In [1]: import numpy as np

In [2]: import numpy.linalg as la

In [3]: np.set_printoptions(precision=2, suppress=True, linewidth=200, legacy="1.25")

In [4]: m1 = np.cumsum(np.array([[-3, -5, -3, -4, 5],
   ...:     [-5, 4, 4, -5, -5],
   ...:     [-5, 3, -4, 2, -1],
   ...:     [-5, 2, -5, 0, -3],
   ...:     [-5, -3, -5, 1, 0],
   ...:     [-1, -1, -4, 3, 5],
   ...:     [2, -1, 3, -5, 2],
   ...:     [-3, 5, -1, 4, -5],
   ...:     [-3, 1, 3, 3, 3],
   ...:     [-1, -1, 0, -5, -3],
   ...:     [3, 5, 1, -4, 2],
   ...:     [-3, 4, 4, 5, -1],
   ...:     [2, 2, -5, -5, 3],
   ...:     [-5, 4, 5, -2, -3],
   ...:     [-2, 0, -1, 2, 0],
   ...:     [1, -2, 5, -5, 0],
   ...:     [1, -4, -2, 0, 3],
   ...:     [2, -2, 3, -4, 3],
   ...:     [-5, -4, -4, 4, 0],
   ...:     [3, 4, 0, 4, -4],
   ...:     [-3, -1, 2, -2, 3],
   ...:     [2, -1, -3, 0, 3],
   ...:     [5, -5, 5, -2, 3],
   ...:     [-1, -1, -2, 2, 5]]), axis=0)

In [5]: print(m1)
[[ -3  -5  -3  -4   5]
 [ -8  -1   1  -9   0]
 [-13   2  -3  -7  -1]
 [-18   4  -8  -7  -4]
 [-23   1 -13  -6  -4]
 [-24   0 -17  -3   1]
 [-22  -1 -14  -8   3]
 [-25   4 -15  -4  -2]
 [-28   5 -12  -1   1]
 [-29   4 -12  -6  -2]
 [-26   9 -11 -10   0]
 [-29  13  -7  -5  -1]
 [-27  15 -12 -10   2]
 [-32  19  -7 -12  -1]
 [-34  19  -8 -10  -1]
 [-33  17  -3 -15  -1]
 [-32  13  -5 -15   2]
 [-30  11  -2 -19   5]
 [-35   7  -6 -15   5]
 [-32  11  -6 -11   1]
 [-35  10  -4 -13   4]
 [-33   9  -7 -13   7]
 [-28   4  -2 -15  10]
 [-29   3  -4 -13  15]]

In [6]: f = np.array([1, 3])

In [7]: print(np.convolve(m1[19], f))
[-32 -85  27 -29 -32   3]

In [8]: print(np.correlate(m1[19], m1[3], "full"))
[ 128  180  203 -130  741 -141   56  202  -18]

In [9]: t3 = np.stack([m1, 4 * m1, m1[::-1]])

In [10]: print((t3 @ m1.T).shape)
(3, 24, 24)

In [11]: print(np.einsum("bij,cij->bc", t3, t3))
[[ 25406 101624  20376]
 [101624 406496  81504]
 [ 20376  81504  25406]]

In [12]: E = np.loadtxt("a.csv", delimiter=",")

In [13]: print(E)
[[-0.74 -0.52 -0.42]
 [ 0.65 -0.41 -0.64]
 [ 0.16 -0.75  0.64]]

In [14]: q, r_ = la.qr(m1)

In [15]: print(np.allclose(r_.T @ r_, m1.T @ m1))
True

In [16]: print(np.round(q.T @ q, 2) + 0)
[[1. 0. 0. 0. 0.]
 [0. 1. 0. 0. 0.]
 [0. 0. 1. 0. 0.]
 [0. 0. 0. 1. 0.]
 [0. 0. 0. 0. 1.]]

In [17]: print(q.shape, r_.shape)
(24, 5) (5, 5)

In [18]: proj = np.triu(np.array([[-4, -1, 3], [-3, 3, 5], [5, 4, 3]]), 1) + np.eye(3)

In [19]: M2 = proj @ E @ la.inv(proj)

In [20]: print(round(float(la.det(M2)), 2))
1.0

In [21]: print(la.matrix_rank(M2))
3

In [22]: print(np.poly(M2))
[ 1.    0.51 -0.51 -1.  ]

In [23]: print(M2)
[[-0.91 -3.28 21.24]
 [ 1.46 -2.72 11.75]
 [ 0.16 -0.59  3.11]]

In [24]: print(round(float(np.trace(M2)), 2), round(float(np.trace(E)), 2))
-0.51 -0.51

In [25]: vec = np.array([2, -3, -2])

In [26]: rhs = E @ vec

In [27]: print(rhs)
[0.91 3.8  1.31]

In [28]: print(la.solve(E.T, E[2]))
[-0. -0.  1.]

In [29]: print(la.solve(E, rhs + E[:, 2]))
[ 2. -3. -1.]
